In [1]: import numpy as np

In [2]: np.set_printoptions(precision=2, suppress=True, linewidth=160)

In [3]: def rd(a):
   ...:     return np.round(a, 2) + 0
   ...: 

In [4]: mat = np.load("run4.npy")

In [5]: rd(mat)
Out[5]: 
array([[ 10.69,  -8.99,   0.62,   4.19,   2.17,  -4.18,   8.52,  -5.74,  10.54],
       [ 10.14,  -8.55,   0.48,   3.93,   2.  ,  -4.15,   8.14,  -5.45,  10.08],
       [  8.84,  -7.54,   0.15,   3.34,   1.59,  -4.06,   7.24,  -4.79,   8.99],
       [  8.23,  -7.06,   0.  ,   3.06,   1.41,  -4.  ,   6.82,  -4.48,   8.47],
       [  6.84,  -5.98,  -0.32,   2.47,   1.  ,  -3.84,   5.84,  -3.79,   7.31],
       [  3.12,  -3.09,  -0.99,   1.04,   0.03,  -3.04,   3.09,  -2.05,   4.1 ],
       [  1.28,  -1.65,  -1.08,   0.49,  -0.32,  -2.24,   1.6 ,  -1.25,   2.41],
       [  1.21,  -1.59,  -1.08,   0.47,  -0.33,  -2.2 ,   1.54,  -1.21,   2.33],
       [  0.15,  -0.64,  -0.82,   0.23,  -0.36,  -1.23,   0.51,  -0.68,   1.1 ],
       [  0.09,  -0.57,  -0.77,   0.22,  -0.35,  -1.13,   0.43,  -0.64,   1.  ],
       [ -0.06,  -0.36,  -0.58,   0.18,  -0.28,  -0.76,   0.21,  -0.48,   0.66],
       [  0.22,   0.18,   0.34,  -0.24,   0.17,   0.28,   0.05,   0.41,  -0.36],
       [  0.37,   0.31,   0.52,  -0.45,   0.25,   0.37,   0.12,   0.72,  -0.57],
       [  1.06,   1.83,   1.09,  -3.12,   0.29,  -0.2 ,   0.77,   3.92,  -2.63],
       [  1.07,   2.06,   1.09,  -3.49,   0.24,  -0.35,   0.83,   4.34,  -2.91],
       [  1.06,   2.33,   1.07,  -3.93,   0.18,  -0.53,   0.88,   4.82,  -3.22],
       [  0.71,   4.36,   0.74,  -7.1 ,  -0.43,  -1.99,   1.14,   8.26,  -5.53],
       [  0.69,   4.42,   0.73,  -7.18,  -0.45,  -2.03,   1.14,   8.35,  -5.59],
       [  0.66,   4.55,   0.7 ,  -7.38,  -0.49,  -2.13,   1.15,   8.56,  -5.74],
       [ -0.11,   6.75,   0.1 , -10.61,  -1.29,  -3.76,   1.18,  12.  ,  -8.14],
       [ -0.59,   7.88,  -0.26, -12.23,  -1.73,  -4.6 ,   1.14,  13.71,  -9.36],
       [ -1.39,   9.62,  -0.84, -14.68,  -2.43,  -5.89,   1.04,  16.27, -11.21],
       [ -1.66,  10.17,  -1.03, -15.43,  -2.65,  -6.29,   0.99,  17.06, -11.79],
       [ -3.64,  13.93,  -2.41, -20.57,  -4.23,  -9.05,   0.59,  22.39, -15.75],
       [ -3.81,  14.22,  -2.52, -20.97,  -4.36,  -9.27,   0.55,  22.81, -16.06]])

In [6]: U, s, Vh = np.linalg.svd(mat)

In [7]: V = Vh[:(s > 1e-8).sum()]

In [8]: rng = np.random.default_rng(848)

In [9]: x0 = mat[22] + 3 * mat[1] + rng.integers(2) * np.eye(9)[2]

In [10]: print(rd(x0))
[ 28.76 -15.5    0.4   -3.64   3.34 -18.74  25.42   0.71  18.44]

In [11]: rd(np.diag(V.T @ V))
Out[11]: array([0.51, 0.19, 0.3 , 0.32, 0.12, 0.56, 0.29, 0.4 , 0.32])

In [12]: Xc = mat - mat.mean(axis=0)

In [13]: V = np.linalg.svd(Xc)[2][:3]

In [14]: M2 = Xc - Xc @ V.T @ V

In [15]: rd(np.linalg.norm(M2) / np.linalg.norm(Xc))
Out[15]: np.float64(0.0)

In [16]: rd((Xc @ V.T).std(axis=0))
Out[16]: array([15.47,  3.92,  1.57])

In [17]: rd(np.diag(V.T @ V))
Out[17]: array([0.51, 0.19, 0.3 , 0.32, 0.12, 0.56, 0.29, 0.4 , 0.32])

In [18]: U, s, Vh = np.linalg.svd(mat)

In [19]: print(np.argmax(s[:-1] / (s[1:] + 1e-6)) + 1)
3

In [20]: rd(s)
Out[20]: array([82.87, 32.23,  7.94,  0.  ,  0.  ,  0.  ,  0.  ,  0.  ,  0.  ])

In [21]: M2 = U[:, :3] @ np.diag(s[:3]) @ Vh[:3]

In [22]: np.linalg.matrix_rank(mat, rtol=0.05)
Out[22]: np.int64(3)

In [23]: np.linalg.matrix_rank(M2)
Out[23]: np.int64(3)

In [24]: rd(np.abs(mat - M2).max())
Out[24]: np.float64(0.0)

In [25]: rd(np.linalg.norm(mat - M2) / np.linalg.norm(mat))
Out[25]: np.float64(0.0)

In [26]: [round(float(x), 2) for x in np.linalg.svd(mat, compute_uv=False)[:3]]
Out[26]: [82.87, 32.23, 7.94]

In [27]: np.linalg.matrix_rank(mat, rtol=0.1)
Out[27]: np.int64(2)

In [28]: M2 = np.array([[1, 2, 0, 0, 1],
    ...:     [1, 0, 0, 0, 0],
    ...:     [2, 2, 1, 1, 1],
    ...:     [1, 2, 0, 0, 0],
    ...:     [0, 1, 0, 2, 0]])

In [29]: M = np.triu(M2, 1)

In [30]: M
Out[30]: 
array([[0, 2, 0, 0, 1],
       [0, 0, 0, 0, 0],
       [0, 0, 0, 1, 1],
       [0, 0, 0, 0, 0],
       [0, 0, 0, 0, 0]])

In [31]: def softmax(z):
    ...:     e = np.exp(z - z.max(axis=-1, keepdims=True))
    ...:     return e / e.sum(axis=-1, keepdims=True)
    ...: 

In [32]: rd(softmax(M[2] + 2))
Out[32]: array([0.12, 0.12, 0.12, 0.32, 0.32])

In [33]: print(rd(softmax(M[2])))
[0.12 0.12 0.12 0.32 0.32]

In [34]: scores = M @ M.T / np.sqrt(5)

In [35]: rd(softmax(scores)[2] @ M)
Out[35]: array([0.  , 0.45, 0.  , 0.35, 0.57])

In [36]: softmax(scores).round(6).argmax(axis=1)
Out[36]: array([0, 0, 2, 0, 0])

In [37]: rd(softmax(scores + np.triu(np.full(scores.shape, -np.inf), 1)))
Out[37]: 
array([[1.  , 0.  , 0.  , 0.  , 0.  ],
       [0.5 , 0.5 , 0.  , 0.  , 0.  ],
       [0.31, 0.2 , 0.49, 0.  , 0.  ],
       [0.25, 0.25, 0.25, 0.25, 0.  ],
       [0.2 , 0.2 , 0.2 , 0.2 , 0.2 ]])

In [38]: rk = np.linalg.matrix_rank(M)

In [39]: rk
Out[39]: np.int64(2)

In [40]: ns = np.linalg.svd(M)[2][rk:].T

In [41]: rd(M @ ns)
Out[41]: 
array([[0., 0., 0.],
       [0., 0., 0.],
       [0., 0., 0.],
       [0., 0., 0.],
       [0., 0., 0.]])

In [42]: [int(np.linalg.matrix_rank(M[:, :j + 1])) for j in range(5)]
Out[42]: [0, 1, 1, 2, 2]

In [43]: rd(M @ np.linalg.pinv(M) @ M)
Out[43]: 
array([[0., 2., 0., 0., 1.],
       [0., 0., 0., 0., 0.],
       [0., 0., 0., 1., 1.],
       [0., 0., 0., 0., 0.],
       [0., 0., 0., 0., 0.]])

In [44]: np.linalg.lstsq(M[:-1].T, M[-1])[2]
Out[44]: np.int32(2)

In [45]: rd(np.trace(np.linalg.pinv(M) @ M))
Out[45]: np.float64(2.0)

In [46]: np.unique(mat.round(6), axis=0).shape
Out[46]: (25, 9)

In [47]: try:
    ...:     np.linalg.inv(mat)
    ...: except np.linalg.LinAlgError as e:
    ...:     print(repr(e))
    ...: 
LinAlgError('Last 2 dimensions of the array must be square')

In [48]: np.allclose(mat[:-1].T @ np.linalg.lstsq(mat[:-1].T, mat[-1])[0], mat[-1])
Out[48]: True

In [49]: np.abs(np.diag(np.linalg.qr(mat)[1])) > 1e-9
Out[49]: array([ True,  True,  True, False, False, False, False, False, False])

In [50]: proj = np.triu(np.array([[2, 3, 3, 1, 3],
    ...:     [3, 2, 3, 1, 0],
    ...:     [1, 3, 1, 3, 3],
    ...:     [1, 1, 3, 1, 0],
    ...:     [3, 2, 0, 2, 3]]), 1) + np.eye(5)

In [51]: M2 = proj @ M @ np.linalg.inv(proj)

In [52]: rd(np.linalg.det(M2))
Out[52]: np.float64(0.0)

In [53]: np.poly(M2)
Out[53]: array([1., 0., 0., 0., 0., 0.])

In [54]: print(M2)
[[ 0.  2. -6. 19. 22.]
 [ 0.  0.  0.  3.  3.]
 [ 0.  0.  0.  1.  1.]
 [ 0.  0.  0.  0.  0.]
 [ 0.  0.  0.  0.  0.]]

In [55]: C = np.array([[1.0, -1.4, 1.1, -0.4, 1.3, -0.2, 1.5, 1.7, -0.3],
    ...:     [0.9, 0.4, 0.7, -1.7, -0.4, -1.9, -1.0, -1.1, -0.6],
    ...:     [-1.6, -1.5, -1.1, 0.7, -0.2, -0.1, -0.2, -1.2, 0.4]])

In [56]: A = np.array([[1, 2, 0],
    ...:     [0, 2, 0],
    ...:     [0, 2, 2],
    ...:     [0, 0, 2],
    ...:     [2, 1, 0],
    ...:     [0, 2, 0],
    ...:     [1, 2, 2],
    ...:     [2, 2, 1],
    ...:     [0, 2, 1],
    ...:     [1, 1, 0],
    ...:     [2, 0, 1],
    ...:     [0, 2, 2],
    ...:     [0, 1, 0],
    ...:     [0, 0, 0],
    ...:     [2, 0, 0],
    ...:     [2, 0, 0],
    ...:     [2, 1, 2],
    ...:     [1, 1, 1],
    ...:     [0, 1, 1],
    ...:     [0, 0, 2],
    ...:     [0, 0, 1],
    ...:     [2, 2, 2]]) @ C + 0.02 * rng.normal(size=(22, 9))

In [57]: print(rd(A))
[[ 2.82 -0.59  2.51 -3.81  0.47 -4.01 -0.47 -0.53 -1.48]
 [ 1.82  0.81  1.43 -3.39 -0.83 -3.79 -2.   -2.21 -1.25]
 [-1.43 -2.22 -0.83 -1.99 -1.18 -3.94 -2.41 -4.57 -0.41]
 [-3.19 -3.01 -2.18  1.39 -0.39 -0.24 -0.39 -2.42  0.8 ]
 [ 2.88 -2.41  2.87 -2.48  2.22 -2.26  2.    2.31 -1.2 ]
 [ 1.79  0.79  1.43 -3.4  -0.81 -3.81 -2.02 -2.18 -1.2 ]
 [-0.38 -3.58  0.26 -2.43  0.11 -4.21 -0.91 -2.9  -0.67]
 [ 2.21 -3.5   2.5  -3.49  1.6  -4.32  0.82  0.01 -1.39]
 [ 0.26 -0.71  0.33 -2.69 -1.   -3.89 -2.2  -3.38 -0.79]
 [ 1.91 -1.    1.78 -2.1   0.88 -2.11  0.53  0.6  -0.88]
 [ 0.4  -4.3   1.12 -0.12  2.38 -0.53  2.78  2.18 -0.22]
 [-1.38 -2.17 -0.81 -1.99 -1.2  -4.01 -2.39 -4.61 -0.42]
 [ 0.9   0.39  0.71 -1.69 -0.38 -1.85 -1.   -1.1  -0.61]
 [-0.01  0.01  0.02  0.04  0.04 -0.02 -0.05  0.    0.02]
 [ 1.95 -2.8   2.22 -0.77  2.61 -0.43  3.    3.41 -0.6 ]
 [ 1.98 -2.83  2.22 -0.77  2.57 -0.39  3.02  3.37 -0.59]
 [-0.31 -5.4   0.66 -1.11  1.79 -2.5   1.6  -0.13 -0.41]
 [ 0.3  -2.51  0.69 -1.37  0.7  -2.16  0.3  -0.59 -0.52]
 [-0.77 -1.1  -0.39 -1.04 -0.59 -1.96 -1.19 -2.31 -0.21]
 [-3.21 -2.98 -2.21  1.39 -0.41 -0.21 -0.42 -2.4   0.8 ]
 [-1.59 -1.52 -1.1   0.73 -0.19 -0.08 -0.23 -1.17  0.41]
 [ 0.58 -5.01  1.41 -2.81  1.39 -4.4   0.61 -1.21 -0.99]]

In [58]: U, s, Vh = np.linalg.svd(A)

In [59]: print(rd(s))
[20.25 16.09 11.64  0.12  0.11  0.1   0.09  0.07  0.06]

In [60]: np.argmax(s[:-1] / (s[1:] + 1e-6)) + 1
Out[60]: np.int64(3)

In [61]: M2 = U[:, :3] @ np.diag(s[:3]) @ Vh[:3]

In [62]: np.linalg.matrix_rank(M2)
Out[62]: np.int64(3)
